$ python3 -q
>>> import numpy as np
>>> np.set_printoptions(suppress=True, linewidth=200)
>>> rd = lambda a: np.round(a, 1) + 0
>>> mat = np.load("x.npy")
>>> mat
array([[0.5, 0. , 0.5],
       [0. , 0.8, 0.2],
       [0.1, 0.4, 0.5]])
>>> rng = np.random.default_rng(39174)
>>> z = rng.permutation(3)
>>> z
array([0, 2, 1])
>>> Y = mat[z][:, z]
>>> rd(np.sort(np.abs(np.linalg.eigvals(Y))))
array([0.2, 0.6, 1. ])
>>> Y
array([[0.5, 0.5, 0. ],
       [0.1, 0.5, 0.4],
       [0. , 0.2, 0.8]])
>>> np.trace(Y)
np.float64(1.8)
>>> vals, vecs = np.linalg.eig(Y)
>>> rd(np.sort(np.linalg.eigvals(Y.T)))
array([0.2, 0.6, 1. ])
>>> rd(np.sort(np.linalg.eigvals(Y @ Y)))
array([0. , 0.4, 1. ])
>>> rd(np.prod(vals))
np.float64(0.1)
>>> rd(Y @ vecs[:, 0] - vals[0] * vecs[:, 0])
array([0., 0., 0.])
>>> rd(np.linalg.det(2 * mat)), rd(np.linalg.det(mat))
(np.float64(1.0), np.float64(0.1))
>>> np.einsum("ii->", mat)
np.float64(1.8)
>>> rd(np.einsum("ij,ji->", mat, mat))
np.float64(1.4)
>>> np.kron(np.eye(2, dtype=int), mat)
array([[0.5, 0. , 0.5, 0. , 0. , 0. ],
       [0. , 0.8, 0.2, 0. , 0. , 0. ],
       [0.1, 0.4, 0.5, 0. , 0. , 0. ],
       [0. , 0. , 0. , 0.5, 0. , 0.5],
       [0. , 0. , 0. , 0. , 0.8, 0.2],
       [0. , 0. , 0. , 0.1, 0.4, 0.5]])
>>> rd(np.linalg.eigvals(mat))
array([0.2, 0.6, 1. ])
>>> rd(np.linalg.det(mat.T))
np.float64(0.1)
>>> data = np.load("run2.npy")
>>> data
array([[-1.2,  0. , -0.6],
       [-0.3,  0.8, -1.6],
       [ 0.5,  1. , -1.8],
       [ 0. ,  0.8, -1.1]])
>>> Y = np.c_[data[:, :2] @ np.array([[1, 1], [2, 3]]), np.array([1, 0, 5, 2])]
>>> rd(Y)
array([[-1.2, -1.2,  1. ],
       [ 1.3,  2.1,  0. ],
       [ 2.5,  3.5,  5. ],
       [ 1.6,  2.4,  2. ]])
>>> rd(np.linalg.norm(np.linalg.qr(data)[0].T @ Y, axis=0) ** 2 / ((Y ** 2).sum(axis=0) + 1e-12))
array([1. , 1. , 0.7])
>>> rd(np.linalg.norm(Y - data @ np.linalg.lstsq(data, Y)[0], axis=0))
array([0., 0., 3.])
>>> rd(np.linalg.lstsq(data, Y[:, 0])[0])
array([1., 2., 0.])
>>> np.linalg.matrix_rank(np.c_[data, Y])
np.int64(4)
>>> vec = np.array([0, 2, -3])
>>> rd(np.einsum("ij,j->i", data, vec))
array([1.8, 6.4, 7.4, 4.9])
>>> rd(data @ np.ones(3))
array([-1.8, -1.1, -0.3, -0.3])
>>> rd(data * vec)
array([[0. , 0. , 1.8],
       [0. , 1.6, 4.8],
       [0. , 2. , 5.4],
       [0. , 1.6, 3.3]])
>>> (data @ vec).argmax()
np.int64(2)
>>> np.sign((data @ vec).round(6))
array([1., 1., 1., 1.])
>>> data @ np.eye(3)[1]
array([0. , 0.8, 1. , 0.8])
>>> vec = np.array([1, 2, 0])
>>> target = data @ vec
>>> target
array([-1.2,  1.3,  2.5,  1.6])
>>> rd(np.linalg.solve(data.T @ data, data.T @ target))
array([1., 2., 0.])
>>> rd(np.linalg.lstsq(data, target)[0])
array([1., 2., 0.])
>>> target = target + 0.1 * rng.normal(size=4)
>>> rd(target)
array([-1.2,  1.4,  2.5,  1.8])
>>> b, *_ = np.linalg.lstsq(data, target)
>>> rd(data.T @ (target - data @ b))
array([0., 0., 0.])
>>> rd(np.linalg.norm(target - data @ b))
np.float64(0.0)
>>> P = data @ np.linalg.solve(data.T @ data, data.T)
>>> rd(np.linalg.eigvalsh(P))
array([0., 1., 1., 1.])
>>> rd(P)
array([[ 0.9,  0.3, -0.2, -0.1],
       [ 0.3,  0.4,  0.3,  0.2],
       [-0.2,  0.3,  0.8, -0.1],
       [-0.1,  0.2, -0.1,  0.9]])
>>> np.allclose(P @ P, P)
True
>>> rd(P @ data[:, 2])
array([-0.6, -1.6, -1.8, -1.1])
>>> rd(np.trace(P))
np.float64(3.0)
>>> W0 = np.load("out16.npy")
>>> W0
array([[2, 0, 0],
       [0, 2, 0],
       [0, 0, 0]])
>>> def softmax(z):
...     e = np.exp(z - z.max(axis=-1, keepdims=True))
...     return e / e.sum(axis=-1, keepdims=True)
... 
>>> rd(softmax(10 * W0[2]))
array([0.3, 0.3, 0.3])
>>> rd(softmax(W0[2] + -3))
array([0.3, 0.3, 0.3])
>>> rd(softmax(W0).sum(axis=1))
array([1., 1., 1.])
>>> S = W0 @ W0.T / np.sqrt(3)
>>> softmax(S).round(6).argmax(axis=1)
array([0, 1, 0])
>>> rd(softmax(S)[2] @ W0)
array([0.7, 0.7, 0. ])
>>> rd(softmax(S + np.triu(np.full(S.shape, -np.inf), 1)))
array([[1. , 0. , 0. ],
       [0.1, 0.9, 0. ],
       [0.3, 0.3, 0.3]])
>>> W0.T @ W0
array([[4, 0, 0],
       [0, 4, 0],
       [0, 0, 0]])
>>> W0 @ W0.T
array([[4, 0, 0],
       [0, 4, 0],
       [0, 0, 0]])
>>> rd(np.linalg.pinv(W0))
array([[0.5, 0. , 0. ],
       [0. , 0.5, 0. ],
       [0. , 0. , 0. ]])
>>> rd(np.linalg.norm(W0, axis=0))
array([2., 2., 0.])
>>> W0[:, 2] @ W0[:, 0]
np.int64(0)
>>> (W0 != 0).astype(int)
array([[1, 0, 0],
       [0, 1, 0],
       [0, 0, 0]])
>>> (np.linalg.matrix_power((W0 != 0) + (W0.T != 0) + np.eye(3), 3) > 0).astype(int)
array([[1, 0, 0],
       [0, 1, 0],
       [0, 0, 1]])
>>> rd(np.linalg.det(W0))
np.float64(0.0)
>>> rd(np.sort(np.linalg.eigvals(W0).real))
array([0., 2., 2.])
>>> W0 @ W0
array([[4, 0, 0],
       [0, 4, 0],
       [0, 0, 0]])
>>> J = np.array([[10, -5, 6, 3], [-5, 6, -4, -4], [6, -4, -4, -2], [3, -4, -2, 10]])
>>> z = rng.permutation(4)
>>> Y = J[:, z] * rng.choice([-1, 1], 4)
>>> Y
array([[  6,  -5,  -3,  10],
       [ -4,   6,   4,  -5],
       [ -4,  -4,   2,   6],
       [ -2,  -4, -10,   3]])
>>> Uu, _, vt = np.linalg.svd(J.T @ Y)
>>> z
array([2, 1, 3, 0])
>>> K = np.array([[0.0, 0.0, 0.0, 0.0],
...     [1.0, 2.0, 0.0, 0.0],
...     [0.0, 0.0, -5.0, -2.0],
...     [0.0, 0.0, 0.0, -5.0]])
>>> K
array([[ 0.,  0.,  0.,  0.],
       [ 1.,  2.,  0.,  0.],
       [ 0.,  0., -5., -2.],
       [ 0.,  0.,  0., -5.]])
>>> rd(softmax(K[0] + 5))
array([0.2, 0.2, 0.2, 0.2])
>>> S = K @ K.T / np.sqrt(4)
>>> rd(softmax(S))
array([[0.2, 0.2, 0.2, 0.2],
       [0.1, 0.8, 0.1, 0.1],
       [0. , 0. , 1. , 0. ],
       [0. , 0. , 0. , 1. ]])
>>> rd(softmax(S)[0] @ K)
array([ 0.2,  0.5, -1.2, -1.8])
>>> F = np.loadtxt("arr.csv", delimiter=",")
>>> F
array([[ 16., -36., -16.],
       [-36.,  81.,  36.],
       [-16.,  36.,  16.]])
>>> [round(float(x), 1) for x in np.linalg.svd(F, compute_uv=False)[:3]]
[113.0, 0.0, 0.0]
>>> rd(np.linalg.norm(F, 2) / np.linalg.norm(F))
np.float64(1.0)
>>> np.linalg.cond(F) > 100
np.True_
>>> np.linalg.matrix_rank(F)
np.int64(1)
>>> F.mean(axis=0)
array([-12.,  27.,  12.])
>>> F.sum(axis=0)
array([-36.,  81.,  36.])
>>> F - F[0]
array([[  0.,   0.,   0.],
       [-52., 117.,  52.],
       [-32.,  72.,  32.]])
>>> np.unravel_index(np.abs(F).argmax(), F.shape)
(np.int64(1), np.int64(1))
>>> np.abs(F).max()
np.float64(81.0)
>>> A = np.loadtxt("test4.csv", delimiter=",")
>>> A
array([[0., 0., 2., 0.],
       [0., 0., 0., 0.],
       [0., 2., 0., 0.]])
>>> A[:, 0] @ A[:, 3]
np.float64(0.0)
>>> rank = np.linalg.matrix_rank(A)
>>> rank
np.int64(2)
>>> null = np.linalg.svd(A)[2][rank:].T
>>> null.shape
(4, 2)
>>> np.allclose(A @ null, 0)
True
>>> null @ null.T
array([[1., 0., 0., 0.],
       [0., 0., 0., 0.],
       [0., 0., 0., 0.],
       [0., 0., 0., 1.]])
>>> X = np.load("m.npy")
>>> X
array([[ 2.,  1.,  4.],
       [-2., -1., -2.],
       [ 0.,  0., -2.]])
>>> rd(np.trace(np.linalg.pinv(X) @ X))
np.float64(2.0)
>>> rd(X @ np.linalg.pinv(X) @ X)
array([[ 2.,  1.,  4.],
       [-2., -1., -2.],
       [ 0.,  0., -2.]])
>>> np.abs(np.diag(np.linalg.qr(X)[1])) > 1e-9
array([ True, False,  True])
>>> np.linalg.lstsq(X[:-1].T, X[-1])[2]
np.int32(2)
>>> rank = np.linalg.matrix_rank(X)
>>> rank
np.int64(2)
>>> null = np.linalg.svd(X)[2][rank:].T
>>> [int(np.linalg.matrix_rank(X[:i])) for i in range(1, len(X) + 1)]
[1, 2, 2]
>>> np.linalg.matrix_rank(X.T @ X), np.linalg.matrix_rank(X @ X.T)
(np.int64(2), np.int64(2))
>>> rd(X @ null)
array([[0.],
       [0.],
       [0.]])
>>> [int(np.linalg.matrix_rank(X[:, :j + 1])) for j in range(3)]
[1, 1, 2]
>>> null.shape
(3, 1)
>>> X.sum(axis=1)
array([ 7., -5., -2.])
>>> X.mean(axis=0)
array([0., 0., 0.])
>>> X.shape
(3, 3)
>>> np.count_nonzero(X)
np.int64(7)
>>> np.diff(X, axis=0)
array([[-4., -2., -6.],
       [ 2.,  1.,  0.]])
>>> X - X[0]
array([[ 0.,  0.,  0.],
       [-4., -2., -6.],
       [-2., -1., -6.]])
